$ python -q
>>> import numpy as np
>>> np.set_printoptions(precision=2, suppress=True, linewidth=120, floatmode="fixed")
>>> F = np.diag(3 * np.array([2, 3, 3, 3, 5, 5, 0, 4])) + np.array([[2, 2, 1, 0, 1, 0, 2, 1],
...     [2, 0, 1, 1, 1, 2, 2, 2],
...     [2, 0, 1, 0, 2, 0, 0, 2],
...     [2, 1, 2, 0, 0, 0, 1, 2],
...     [0, 1, 2, 2, 0, 2, 0, 1],
...     [1, 2, 2, 2, 1, 1, 0, 0],
...     [0, 0, 1, 0, 1, 1, 0, 1],
...     [2, 2, 1, 1, 2, 1, 1, 2]])
>>> print(F)
[[ 8  2  1  0  1  0  2  1]
 [ 2  9  1  1  1  2  2  2]
 [ 2  0 10  0  2  0  0  2]
 [ 2  1  2  9  0  0  1  2]
 [ 0  1  2  2 15  2  0  1]
 [ 1  2  2  2  1 16  0  0]
 [ 0  0  1  0  1  1  0  1]
 [ 2  2  1  1  2  1  1 14]]
>>> print((F - F.T) / 2)
[[ 0.00  0.00 -0.50 -1.00  0.50 -0.50  1.00 -0.50]
 [ 0.00  0.00  0.50  0.00  0.00  0.00  1.00  0.00]
 [ 0.50 -0.50  0.00 -1.00  0.00 -1.00 -0.50  0.50]
 [ 1.00  0.00  1.00  0.00 -1.00 -1.00  0.50  0.50]
 [-0.50  0.00  0.00  1.00  0.00  0.50 -0.50 -0.50]
 [ 0.50  0.00  1.00  1.00 -0.50  0.00 -0.50 -0.50]
 [-1.00 -1.00  0.50 -0.50  0.50  0.50  0.00  0.00]
 [ 0.50  0.00 -0.50 -0.50  0.50  0.50  0.00  0.00]]
>>> print(np.round(np.abs(np.linalg.eigvals(F)).max(), 2))
20.17
>>> print(np.allclose(F @ F.T, F.T @ F))
False
>>> F.inv()
Traceback (most recent call last):
  File "<python-input-7>", line 1, in <module>
    F.inv()
    ^^^^^
AttributeError: 'numpy.ndarray' object has no attribute 'inv'
>>> B = np.linalg.inv(F)
>>> print(round(np.linalg.cond(F), 2))
305.9
>>> print(np.round(np.linalg.det(F) * np.linalg.det(B), 2))
1.0
>>> Uu, sv, vt = np.linalg.svd(F)
>>> print(np.argmax(sv[:-1] / (sv[1:] + 1e-6)) + 1)
7
>>> B = Uu[:, :7] @ np.diag(sv[:7]) @ vt[:7]
>>> print(round(np.abs(F - B).max(), 2))
0.06
>>> print(np.linalg.matrix_rank(F, rtol=0.05))
7
>>> print(np.round(np.linalg.norm(F - B, 2), 2), round(float(sv[7]), 2))
0.07 0.07
>>> B = np.array([[2, -1, 3],
...     [1, -2, -3],
...     [2, 1, 3],
...     [3, 3, -1],
...     [1, 0, -3],
...     [-1, 0, 2],
...     [-1, 2, -2],
...     [1, 0, 2]])
>>> print(B.T @ F.T)
[[ 20  17  28  37  25  -1   3  25]
 [ -7 -12   8  27   6   3   1   0]
 [ 16 -18  34   2 -38  30   4  24]]
>>> print(np.einsum("ik,kj->ij", F, B))
[[ 20  -7  16]
 [ 17 -12 -18]
 [ 28   8  34]
 [ 37  27   2]
 [ 25   6 -38]
 [ -1   3  30]
 [  3   1   4]
 [ 25   0  24]]
>>> mat = np.loadtxt("a.csv", delimiter=",")
>>> print(mat.round(2) + 0)
[[-0.19 -0.24  0.00  0.63  0.69 -0.18]
 [ 0.04 -0.53  0.76 -0.27  0.14  0.24]
 [ 0.11 -0.08 -0.37  0.05  0.19  0.90]
 [ 0.00 -0.12 -0.36 -0.71  0.54 -0.24]
 [-0.97 -0.05 -0.04 -0.12 -0.14  0.14]
 [-0.07  0.80  0.40 -0.10  0.39  0.17]]
>>> print(np.round(mat @ mat.T, 2) + 0)
[[1.00 0.00 0.00 0.00 0.00 0.00]
 [0.00 1.00 0.00 0.00 0.00 0.00]
 [0.00 0.00 1.00 0.00 0.00 0.00]
 [0.00 0.00 0.00 1.00 0.00 0.00]
 [0.00 0.00 0.00 0.00 1.00 0.00]
 [0.00 0.00 0.00 0.00 0.00 1.00]]
>>> print(np.linalg.norm(mat, axis=0))
[1.00 1.00 1.00 1.00 1.00 1.00]
>>> G = F.T @ F
>>> print(np.linalg.matrix_rank(G))
8
>>> print(np.diag(G))
[ 81  95 116  91 237 266  10 211]
>>> print(np.allclose(G, G.T))
True
>>> print((F @ F.T).shape)
(8, 8)
>>> vec = np.array([3, -2, -3, 0, 2, 3])
>>> target = mat @ vec
>>> print(target)
[ 0.76 -0.09  4.68  1.71 -2.56 -1.74]
>>> print(np.round(np.linalg.solve(mat.T, mat[5]), 2) + 0)
[0.00 0.00 0.00 0.00 0.00 1.00]
>>> print(np.round(np.linalg.solve(mat, 5 * target), 2) + 0)
[ 15.00 -10.00 -15.00   0.00  10.00  15.00]
>>> print(np.linalg.solve(mat, target))
[ 3.00 -2.00 -3.00 -0.00  2.00  3.00]
>>> K = np.array([[0, 2, 0, 2], [0, 2, 0, 2], [0, 2, 0, 2], [0, 2, 0, 2]])
>>> # row 1 repeats row 0
>>> r0, v = K[0], K[3]
>>> print(r0 @ v)
8
>>> print(r0 @ r0)
8
>>> p = (r0 @ v) / (r0 @ r0) * r0
>>> print((v - p) @ r0)
0.0
>>> print(p)
[0.00 2.00 0.00 2.00]
>>> print(v - p)
[0.00 0.00 0.00 0.00]
>>> print(np.argsort(-np.linalg.norm(K, axis=0).round(6), kind="stable")[:3])
[1 3 0]
>>> print([round(float(x), 2) for x in np.linalg.svd(K, compute_uv=False)[:3]])
[5.66, 0.0, 0.0]
>>> print(np.linalg.cond(K) > 100)
True
>>> print(np.linalg.matrix_rank(K, rtol=0.1))
1
>>> print(np.linalg.cond(F) > 100)
True
>>> print(round(np.log10(np.linalg.cond(F))))
2
>>> print(round(float(np.linalg.norm(F, 2) / np.linalg.norm(F)), 2))
0.61
>>> B = np.array([[2, 2, 2, 0],
...     [2, 2, 2, 2],
...     [1, 0, 2, 0],
...     [1, 1, 0, 1],
...     [0, 0, 0, 1],
...     [2, 0, 0, 1],
...     [0, 2, 2, 2],
...     [0, 2, 2, 2],
...     [1, 2, 0, 2],
...     [2, 1, 2, 2]])
>>> basis = np.array([[3, 7, 7, 9, 1, 6, 2, 8],
...     [4, 9, 6, 6, 1, 1, 1, 0],
...     [2, 4, 8, 2, 1, 9, 0, 3],
...     [3, 5, 0, 6, 0, 8, 6, 8]])
>>> feats = B @ basis
>>> print(feats)
[[18 40 42 34  6 32  6 22]
 [24 50 42 46  6 48 18 38]
 [ 7 15 23 13  3 24  2 14]
 [10 21 13 21  2 15  9 16]
 [ 3  5  0  6  0  8  6  8]
 [ 9 19 14 24  2 20 10 24]
 [18 36 28 28  4 36 14 22]
 [18 36 28 28  4 36 14 22]
 [17 35 19 33  3 24 16 24]
 [20 41 36 40  5 47 17 38]]
>>> # rank 4
>>> print(np.allclose(K[:-1].T @ np.linalg.lstsq(K[:-1].T, K[-1])[0], K[-1]))
True
>>> print(np.unique(K.round(6), axis=0).shape)
(1, 4)
>>> rank = np.linalg.matrix_rank(feats)
>>> print(rank)
4
>>> N = np.linalg.svd(feats)[2][rank:].T
>>> print(np.round(N @ N.T, 2) + 0)
[[ 0.83 -0.30  0.00 -0.06 -0.01 -0.08 -0.16  0.12]
 [-0.30  0.40 -0.12 -0.24 -0.03 -0.01 -0.20  0.20]
 [ 0.00 -0.12  0.26 -0.09 -0.10 -0.15  0.37  0.02]
 [-0.06 -0.24 -0.09  0.46 -0.02  0.22 -0.05 -0.36]
 [-0.01 -0.03 -0.10 -0.02  0.99 -0.01  0.05  0.01]
 [-0.08 -0.01 -0.15  0.22 -0.01  0.16 -0.18 -0.15]
 [-0.16 -0.20  0.37 -0.05  0.05 -0.18  0.61 -0.06]
 [ 0.12  0.20  0.02 -0.36  0.01 -0.15 -0.06  0.30]]
>>> print([int(np.linalg.matrix_rank(feats[:, :j + 1])) for j in range(8)])
[1, 2, 3, 4, 4, 4, 4, 4]
>>> B = feats / np.sqrt((feats ** 2).mean(axis=1, keepdims=True))
>>> print(np.linalg.matrix_rank(feats - feats.mean(axis=1, keepdims=True)))
4
>>> print(round(float(np.linalg.norm(feats, 1)), 2), round(float(np.linalg.norm(feats, np.inf)), 2))
298.0 272.0
>>> print(np.linalg.norm(feats, axis=0))
[ 49.76 103.20  87.45  93.55  12.45  99.85  38.96  77.51]
>>> print(round(np.linalg.norm(feats[8] - feats[0]), 2))
27.07
>>> print(round(np.linalg.norm(feats, "nuc"), 2))
264.43
>>> print(np.round(np.linalg.norm(feats) ** 2 / np.linalg.norm(feats, 2) ** 2, 2))
1.02
>>> print(round(float(np.linalg.norm(feats, 2)), 2))
215.17
>>> print(np.linalg.norm(feats, axis=1))
[ 80.15 105.19  41.92  41.44  15.30  47.90  71.97  71.97  66.19  94.57]
